$ python -q
>>> import numpy as np
>>> import numpy.linalg as la
>>> np.set_printoptions(suppress=True, linewidth=120)
>>> A = np.loadtxt("w.csv", delimiter=",")
>>> A
array([[7., 6., 6., 3., 7., 5.],
       [5., 4., 4., 1., 5., 3.],
       [6., 5., 5., 2., 6., 4.],
       [6., 5., 5., 2., 6., 4.]])
>>> B = A / np.sqrt((A ** 2).mean(axis=1, keepdims=True))
>>> la.matrix_rank(B) == la.matrix_rank(A)
np.True_
>>> np.round(A - A.mean(axis=1, keepdims=True), 3)
array([[ 1.333,  0.333,  0.333, -2.667,  1.333, -0.667],
       [ 1.333,  0.333,  0.333, -2.667,  1.333, -0.667],
       [ 1.333,  0.333,  0.333, -2.667,  1.333, -0.667],
       [ 1.333,  0.333,  0.333, -2.667,  1.333, -0.667]])
>>> np.allclose(A[:-1].T @ la.lstsq(A[:-1].T, A[-1])[0], A[-1])
True
>>> np.round(A @ la.pinv(A) @ A, 3)
array([[7., 6., 6., 3., 7., 5.],
       [5., 4., 4., 1., 5., 3.],
       [6., 5., 5., 2., 6., 4.],
       [6., 5., 5., 2., 6., 4.]])
>>> round(float(np.trace(la.pinv(A) @ A)), 3)
2.0
>>> np.abs(np.diag(la.qr(A)[1])) > 1e-9
array([ True,  True, False, False])
>>> F = np.load("run18.npy")
>>> F
array([[-2,  3,  1,  1,  2,  1,  2,  0,  3],
       [ 2, -3, -2, -2, -1,  0,  1,  3, -1],
       [ 0, -2,  2,  3, -2, -2,  2,  2,  0],
       [-3,  1, -1,  1, -1,  1,  3, -3,  1],
       [ 3, -2, -2,  3,  3,  3, -2, -2,  1],
       [-2,  1,  2,  0,  2, -3, -2,  0,  3],
       [-2,  1,  3,  0, -2, -3,  2, -1, -1],
       [ 0,  2,  0,  3, -2, -2,  1,  2,  0],
       [ 1,  3,  3, -2,  1,  2,  2,  1, -2]])
>>> B = la.inv(F)
>>> np.round(F @ B, 3) + 0
array([[1., 0., 0., 0., 0., 0., 0., 0., 0.],
       [0., 1., 0., 0., 0., 0., 0., 0., 0.],
       [0., 0., 1., 0., 0., 0., 0., 0., 0.],
       [0., 0., 0., 1., 0., 0., 0., 0., 0.],
       [0., 0., 0., 0., 1., 0., 0., 0., 0.],
       [0., 0., 0., 0., 0., 1., 0., 0., 0.],
       [0., 0., 0., 0., 0., 0., 1., 0., 0.],
       [0., 0., 0., 0., 0., 0., 0., 1., 0.],
       [0., 0., 0., 0., 0., 0., 0., 0., 1.]])
>>> (np.abs(B) > 1e-9).astype(int)
array([[1, 1, 1, 1, 1, 1, 1, 1, 1],
       [1, 1, 1, 1, 1, 1, 1, 1, 1],
       [1, 1, 1, 1, 1, 1, 1, 1, 1],
       [1, 1, 1, 1, 1, 1, 1, 1, 1],
       [1, 1, 1, 1, 1, 1, 1, 1, 1],
       [1, 1, 1, 1, 1, 1, 1, 1, 1],
       [1, 1, 1, 1, 1, 1, 1, 1, 1],
       [1, 1, 1, 1, 1, 1, 1, 1, 1],
       [1, 1, 1, 1, 1, 1, 1, 1, 1]])
>>> def softmax(z):
...     e = np.exp(z - z.max(axis=-1, keepdims=True))
...     return e / e.sum(axis=-1, keepdims=True)
... 
>>> np.round(softmax(10 * F[5]), 3) + 0
array([0., 0., 0., 0., 0., 0., 0., 0., 1.])
>>> scores = F @ F.T / np.sqrt(9)
>>> softmax(scores).round(6).argmax(axis=1)
array([0, 1, 2, 3, 4, 5, 6, 7, 8])
>>> np.round(softmax(scores), 3) + 0
array([[0.992, 0.   , 0.   , 0.005, 0.   , 0.002, 0.   , 0.   , 0.   ],
       [0.   , 1.   , 0.   , 0.   , 0.   , 0.   , 0.   , 0.   , 0.   ],
       [0.   , 0.   , 0.987, 0.   , 0.   , 0.   , 0.003, 0.009, 0.   ],
       [0.005, 0.   , 0.   , 0.994, 0.   , 0.   , 0.001, 0.   , 0.   ],
       [0.   , 0.   , 0.   , 0.   , 1.   , 0.   , 0.   , 0.   , 0.   ],
       [0.001, 0.   , 0.   , 0.   , 0.   , 0.999, 0.   , 0.   , 0.   ],
       [0.   , 0.   , 0.003, 0.001, 0.   , 0.   , 0.994, 0.001, 0.   ],
       [0.001, 0.   , 0.088, 0.   , 0.   , 0.   , 0.008, 0.902, 0.   ],
       [0.   , 0.   , 0.   , 0.   , 0.   , 0.   , 0.   , 0.   , 1.   ]])
>>> np.round(softmax(scores)[5] @ F, 3) + 0
array([-2.   ,  1.003,  1.999,  0.001,  1.999, -2.995, -1.994,  0.   ,  2.999])
>>> Uu, s, vt = la.svd(F)
>>> s.round(3)
array([10.104,  8.485,  7.04 ,  6.118,  5.226,  4.004,  3.257,  0.985,  0.056])
>>> np.argmax(s[:-1] / (s[1:] + 1e-6)) + 1
np.int64(8)
>>> B = Uu[:, :8] @ np.diag(s[:8]) @ vt[:8]
>>> round(la.norm(F - B, 2), 3), round(s[8], 3)
(np.float64(0.056), np.float64(0.056))
>>> la.matrix_rank(B)
np.int64(8)
>>> round(float(la.norm(F - B) / la.norm(F)), 3)
0.003
>>> arr = np.loadtxt("out14.csv", delimiter=",")
>>> arr
array([[-0.706, -1.148,  0.943, -1.174, -0.1  ,  0.853],
       [-1.447, -2.19 ,  2.026, -2.269, -0.14 ,  1.609],
       [ 1.395,  2.214, -1.985,  2.393,  0.112, -1.631],
       [ 1.07 ,  1.6  , -1.34 ,  1.279,  1.278, -0.989],
       [-0.262, -0.618,  0.516, -1.082,  1.091,  0.6  ],
       [ 0.146, -0.193,  0.386, -1.967,  4.57 ,  0.86 ],
       [ 0.142, -0.303,  0.368, -2.027,  4.585,  0.815],
       [-0.164,  0.249, -0.356,  1.99 , -4.628, -0.705],
       [ 1.085,  1.703, -1.637,  2.388, -0.953, -1.345],
       [-0.344, -0.632,  0.539, -1.038,  1.092,  0.458],
       [ 0.283,  0.504, -0.66 ,  1.094, -1.028, -0.588],
       [ 0.154,  0.698, -0.825,  1.985, -3.359, -1.022],
       [-0.564, -0.397,  0.265,  0.852, -3.501, -0.16 ],
       [ 0.761,  0.997, -0.741,  0.275,  2.467, -0.356],
       [-0.355, -0.543,  0.407, -0.098, -1.205,  0.24 ],
       [ 0.745,  1.04 , -0.823,  0.188,  2.431, -0.373],
       [-0.575, -1.208,  1.262, -2.231,  2.179,  1.172],
       [-0.135,  0.095, -0.261,  0.918, -2.294, -0.445],
       [ 1.022,  1.721, -1.617,  2.231, -0.889, -1.456],
       [ 0.169,  0.754, -0.797,  2.084, -3.362, -0.966],
       [ 1.394,  2.207, -1.981,  2.411,  0.125, -1.691],
       [ 0.432,  0.56 , -0.37 ,  0.046,  1.157, -0.051],
       [-1.072, -1.605,  1.455, -1.267, -1.29 ,  1.048],
       [-0.592, -1.211,  1.187, -2.224,  2.264,  1.201]])
>>> gram = np.cov(arr, rowvar=False)
>>> np.round(np.median(arr, axis=0), 3)
array([ 0.144,  0.172, -0.308,  0.232,  0.006, -0.258])
>>> np.round(np.corrcoef(arr[:, 0], arr[:, 3])[0, 1], 3)
np.float64(0.7)
>>> np.round(np.polyfit(arr[:, 0], arr[:, 3], 1), 3)
array([1.548, 0.032])
>>> np.argwhere(np.triu(np.abs(np.corrcoef(arr.T)) > 0.8, 1))
array([[0, 1],
       [0, 2],
       [0, 5],
       [1, 2],
       [1, 3],
       [1, 5],
       [2, 3],
       [2, 5],
       [3, 5]])
>>> E = np.load("arr.npy")
>>> E
array([[ 0.998, -0.49 , -0.006,  0.026],
       [-3.114,  1.503,  0.021,  0.016],
       [ 1.221, -0.596,  0.016,  0.021],
       [-2.115,  1.072, -0.015, -0.048],
       [-2.959,  1.462,  0.005,  0.015],
       [ 2.617, -1.322,  0.009,  0.013],
       [-2.516,  1.276,  0.   , -0.015],
       [-3.101,  1.51 , -0.036, -0.015],
       [ 5.307, -2.647, -0.042,  0.048],
       [-2.21 ,  1.106,  0.009, -0.015],
       [-0.382,  0.129, -0.002,  0.008],
       [ 2.74 , -1.372, -0.012, -0.003],
       [ 1.328, -0.67 ,  0.013, -0.006],
       [ 0.909, -0.458, -0.014,  0.038],
       [-1.028,  0.53 ,  0.009, -0.035],
       [ 0.963, -0.482, -0.018,  0.026],
       [-4.232,  2.148,  0.019,  0.023],
       [ 1.38 , -0.682,  0.007,  0.01 ],
       [-1.852,  0.947, -0.002, -0.003],
       [-1.197,  0.609,  0.021,  0.008],
       [-0.425,  0.206,  0.011,  0.006]])
>>> Xs = (E - E.mean(axis=0)) / E.std(axis=0)
>>> np.round(Xs.std(axis=0), 3)
array([1., 1., 1., 1.])
>>> beta = la.lstsq(np.delete(Xs, 3, axis=1), Xs[:, 3])[0]
>>> np.abs(beta).argmax()
np.int64(1)
>>> round(1 - np.var(Xs[:, 3] - np.delete(Xs, 3, axis=1) @ beta), 3)
np.float64(0.22)
>>> beta.round(3)
array([-5.804, -6.284,  0.089])
>>> cent = E[[18, 13]].astype(float)
>>> for _ in range(3):
...     z = la.norm(E[:, None] - cent, axis=-1).argmin(axis=1)
...     cent = np.array([E[z == j].mean(axis=0) for j in range(2)])
... 
>>> z
array([1, 0, 1, 0, 0, 1, 0, 0, 1, 0, 1, 1, 1, 1, 0, 1, 0, 1, 0, 0, 1])
>>> np.round(cent[1] - cent[0], 3)
array([ 3.947, -1.978, -0.007,  0.024])
>>> np.bincount(z)
array([10, 11])
>>> cent.round(3)
array([[-2.432,  1.216,  0.003, -0.007],
       [ 1.514, -0.762, -0.003,  0.017]])
>>> Uu, s, vt = la.svd(cent)
>>> s.round(3)
array([3.205, 0.012])
>>> B = Uu[:, :1] @ np.diag(s[:1]) @ vt[:1]
>>> np.round(la.norm(cent - B) / la.norm(cent), 3)
np.float64(0.004)
>>> Uu, s, vt = la.svd(E)
>>> s.round(3)
array([12.158,  0.104,  0.091,  0.071])
>>> B = Uu[:, :1] @ np.diag(s[:1]) @ vt[:1]
>>> np.round(la.norm(E - B) / la.norm(E), 3)
np.float64(0.013)
>>> la.matrix_rank(B)
np.int64(1)
>>> data = np.array([[-1.0, -1.7, -0.2, -1.7],
...     [-1.0, 1.8, -0.8, -0.3],
...     [-1.7, -0.6, 0.8, 1.0]])
>>> data[:, 2] *= 5
>>> data
array([[-1. , -1.7, -1. , -1.7],
       [-1. ,  1.8, -4. , -0.3],
       [-1.7, -0.6,  4. ,  1. ]])
>>> np.round(la.norm(data, 1), 3), round(float(la.norm(data, np.inf)), 3)
(np.float64(9.0), 7.3)
>>> la.norm(data, axis=1).argmax()
np.int64(1)
>>> np.round(la.norm(data, axis=0), 3)
array([2.211, 2.548, 5.745, 1.995])
>>> round(la.norm(data[1], 1), 3), round(la.norm(data[1], np.inf), 3)
(np.float64(7.1), np.float64(4.0))
>>> x = np.array([2, 2, 3, 2])
>>> data * x
array([[ -2. ,  -3.4,  -3. ,  -3.4],
       [ -2. ,   3.6, -12. ,  -0.6],
       [ -3.4,  -1.2,  12. ,   2. ]])
>>> (data * x).sum(axis=1)
array([-11.8, -11. ,   9.4])
>>> np.round(data @ np.ones(4), 3)
array([-5.4, -3.5,  2.7])
>>> data @ np.eye(4)[2]
array([-1., -4.,  4.])
>>> data @ x
array([-11.8, -11. ,   9.4])
>>> la.matrix_rank(F, rtol=0.1)
np.int64(7)
>>> [round(float(x), 3) for x in la.svd(F, compute_uv=False)[:3]]
[10.104, 8.485, 7.04]
>>> round(np.log10(la.cond(F)))
2
>>> B = np.array([[-4, -7, 7], [8, 6, 1], [2, 2, -6], [-9, 4, -1]])
>>> np.round(data @ B, 3)
array([[  3.7, -12. ,  -1. ],
       [ 13.1,   8.6,  19.1],
       [  1. ,  20.3, -37.5]])
>>> np.round(np.einsum("ij,ij->i", data, data), 3)
array([ 7.78, 20.33, 20.25])
>>> np.vstack([data, B.T]).shape
(6, 4)
>>> r0 = np.array([0, 0])
>>> np.cross(data[0, :3], data[1, :3])
array([ 8.6, -3. , -3.5])
>>> np.correlate(data[0], data[1], "full")
array([ 0.3 ,  4.51,  5.3 ,  2.45,  6.7 , -2.06,  1.7 ])
>>> np.array([np.convolve(row, r0, "same") for row in data])
array([[0., 0., 0., 0.],
       [0., 0., 0., 0.],
       [0., 0., 0., 0.]])
>>> M = np.load("sample0.npy")
>>> M
array([[0, 0, 1, 0, 1, 1, 0, 1, 0],
       [0, 0, 0, 0, 0, 0, 1, 0, 1],
       [1, 0, 0, 0, 1, 1, 0, 1, 0],
       [0, 0, 0, 0, 0, 0, 1, 0, 0],
       [1, 0, 1, 0, 0, 1, 0, 1, 0],
       [1, 0, 1, 0, 1, 0, 0, 1, 0],
       [0, 1, 0, 1, 0, 0, 0, 0, 1],
       [1, 0, 1, 0, 1, 1, 0, 0, 0],
       [0, 1, 0, 0, 0, 0, 1, 0, 0]])
>>> O, R = la.qr(M)
>>> np.round(O.T @ O, 3) + 0
array([[1., 0., 0., 0., 0., 0., 0., 0., 0.],
       [0., 1., 0., 0., 0., 0., 0., 0., 0.],
       [0., 0., 1., 0., 0., 0., 0., 0., 0.],
       [0., 0., 0., 1., 0., 0., 0., 0., 0.],
       [0., 0., 0., 0., 1., 0., 0., 0., 0.],
       [0., 0., 0., 0., 0., 1., 0., 0., 0.],
       [0., 0., 0., 0., 0., 0., 1., 0., 0.],
       [0., 0., 0., 0., 0., 0., 0., 1., 0.],
       [0., 0., 0., 0., 0., 0., 0., 0., 1.]])
>>> np.allclose(R.T @ R, M.T @ M)
True
>>> np.round(O @ R, 3) + 0
array([[0., 0., 1., 0., 1., 1., 0., 1., 0.],
       [0., 0., 0., 0., 0., 0., 1., 0., 1.],
       [1., 0., 0., 0., 1., 1., 0., 1., 0.],
       [0., 0., 0., 0., 0., 0., 1., 0., 0.],
       [1., 0., 1., 0., 0., 1., 0., 1., 0.],
       [1., 0., 1., 0., 1., 0., 0., 1., 0.],
       [0., 1., 0., 1., 0., 0., 0., 0., 1.],
       [1., 0., 1., 0., 1., 1., 0., 0., 0.],
       [0., 1., 0., 0., 0., 0., 1., 0., 0.]])
>>> O.shape, R.shape
((9, 9), (9, 9))
>>> abs(R[0, 0]), round(float(la.norm(M[:, 0])), 3)
(np.float64(2.0), 2.0)
